$ python3 -q
>>> import numpy as np
>>> import numpy.linalg as la
>>> np.set_printoptions(precision=1, suppress=True, linewidth=140, floatmode="fixed")
>>> m1 = np.loadtxt("w.csv", delimiter=",")
>>> print(m1)
[[ 3.0  0.0  0.0  0.0  0.0]
 [ 0.0 -3.0  0.0  0.0  0.0]
 [ 0.0  0.0  0.0  1.0  0.0]
 [ 0.0  0.0 -2.0  0.0  0.0]
 [ 0.0  0.0  0.0  0.0  3.0]]
>>> out = la.inv(m1)
>>> print(m1 @ out)
[[1.0 0.0 0.0 0.0 0.0]
 [0.0 1.0 0.0 0.0 0.0]
 [0.0 0.0 1.0 0.0 0.0]
 [0.0 0.0 0.0 1.0 0.0]
 [0.0 0.0 0.0 0.0 1.0]]
>>> print((np.abs(out) > 1e-9).astype(int))
[[1 0 0 0 0]
 [0 1 0 0 0]
 [0 0 0 1 0]
 [0 0 1 0 0]
 [0 0 0 0 1]]
>>> print(np.round(la.cond(m1), 1))
3.0
>>> print(la.det(m1) * out)
[[-18.0  -0.0  -0.0  -0.0  -0.0]
 [  0.0  18.0   0.0   0.0   0.0]
 [  0.0   0.0   0.0  27.0   0.0]
 [ -0.0  -0.0 -54.0  -0.0  -0.0]
 [ -0.0  -0.0  -0.0  -0.0 -18.0]]
>>> print(round(la.det(m1) * la.det(out), 1))
1.0
>>> out = m1[0, 0] * m1[1:] - np.outer(m1[1:, 0], m1[0])
>>> print(out)
[[ 0.0 -9.0  0.0  0.0  0.0]
 [ 0.0  0.0  0.0  3.0  0.0]
 [ 0.0  0.0 -6.0  0.0  0.0]
 [ 0.0  0.0  0.0  0.0  9.0]]
>>> print(np.flatnonzero(~out.round(6).any(axis=1)))
[]
>>> print(m1[:, 0] / m1[0, 0])
[1.0 0.0 0.0 0.0 0.0]
>>> t3 = np.stack([m1, -1 * m1, m1[::-1]])
>>> print((t3 @ m1.T).shape)
(3, 5, 5)
>>> print(la.det(t3))
[-54.0  54.0 -54.0]
>>> print(np.einsum("bij,cij->bc", t3, t3))
[[ 32.0 -32.0   1.0]
 [-32.0  32.0  -1.0]
 [  1.0  -1.0  32.0]]
>>> print(la.matrix_rank(t3))
[5 5 5]
>>> W0 = np.array([[-2, 5, 3, -2],
...     [1, 2, -3, 4],
...     [5, -1, -5, -5],
...     [2, -4, 4, 4],
...     [-4, -3, 3, 1],
...     [1, -3, -3, 4],
...     [-3, 3, 6, -6]])
>>> rng = np.random.default_rng(489)
>>> out = W0 + rng.integers(-2, 3, (7, 3)) @ rng.integers(-2, 3, (3, 4))
>>> print(out)
[[-1  4  3 -5]
 [ 3  1 -3  4]
 [ 3  2 -5 -1]
 [ 1 -3  4  7]
 [-5  0  3  2]
 [ 2 -6 -3  5]
 [-4  4  6 -3]]
>>> print(la.matrix_rank(out - W0, tol=1e-8))
3
>>> vec = np.array([2, 2, 1, 0])
>>> rhs = W0 @ vec
>>> c, lr = np.zeros(4), 1 / la.norm(W0, 2) ** 2
>>> for i in range(10):
...     c -= lr * W0.T @ (W0 @ c - rhs)
...     if i % 2 == 0: print(i, round(la.norm(W0 @ c - rhs), 1))
... 
0 11.5
2 8.7
4 6.9
6 5.6
8 4.5
>>> print(np.round(la.cond(W0), 1))
3.2
>>> W1 = np.array([[-2, 0, 2, 3, 1, 0],
...     [-1, 2, 2, 3, 3, -2],
...     [-3, -1, -1, 1, -1, 2],
...     [-2, 0, 2, -1, 0, 2],
...     [1, 3, -2, -3, 0, 2]])
>>> c = np.array([3, 2, 0, 1, -1, 0])
>>> hid = np.maximum(m1 @ W1 + c, 0)
>>> print(la.matrix_rank(hid))
5
>>> print((hid > 0).astype(int))
[[0 1 1 1 1 0]
 [1 0 0 0 0 1]
 [1 1 1 0 0 1]
 [1 1 1 0 1 0]
 [1 1 0 0 0 1]]
>>> print(hid)
[[ 0.0  2.0  6.0 10.0  2.0  0.0]
 [ 6.0  0.0  0.0  0.0  0.0  6.0]
 [ 1.0  2.0  2.0  0.0  0.0  2.0]
 [ 9.0  4.0  2.0  0.0  1.0  0.0]
 [ 6.0 11.0  0.0  0.0  0.0  6.0]]
>>> Z = np.array([[4, -2], [-4, 1], [0, 3], [-5, -1], [-5, 2], [2, 2]])
>>> print(W1 @ Z)
[[-28   9]
 [-46   9]
 [ -4   3]
 [  1  15]
 [ 11   2]]
>>> print((hid @ Z).round(6).argmax(axis=1))
[1 0 1 0 1]
>>> print(hid @ Z)
[[-68.0  14.0]
 [ 36.0   0.0]
 [  0.0  10.0]
 [ 15.0  -6.0]
 [ -8.0  11.0]]
>>> out = np.c_[W0[:, :2] @ np.array([[3, 0], [2, 2]]), np.array([2, 2, 0, 2, 0, 0, 0])]
>>> print(out)
[[  4  10   2]
 [  7   4   2]
 [ 13  -2   0]
 [ -2  -8   2]
 [-18  -6   0]
 [ -3  -6   0]
 [ -3   6   0]]
>>> print(la.norm(la.qr(W0)[0].T @ out, axis=0) ** 2 / ((out ** 2).sum(axis=0) + 1e-12))
[1.0 1.0 0.6]
>>> print(la.matrix_rank(out))
3
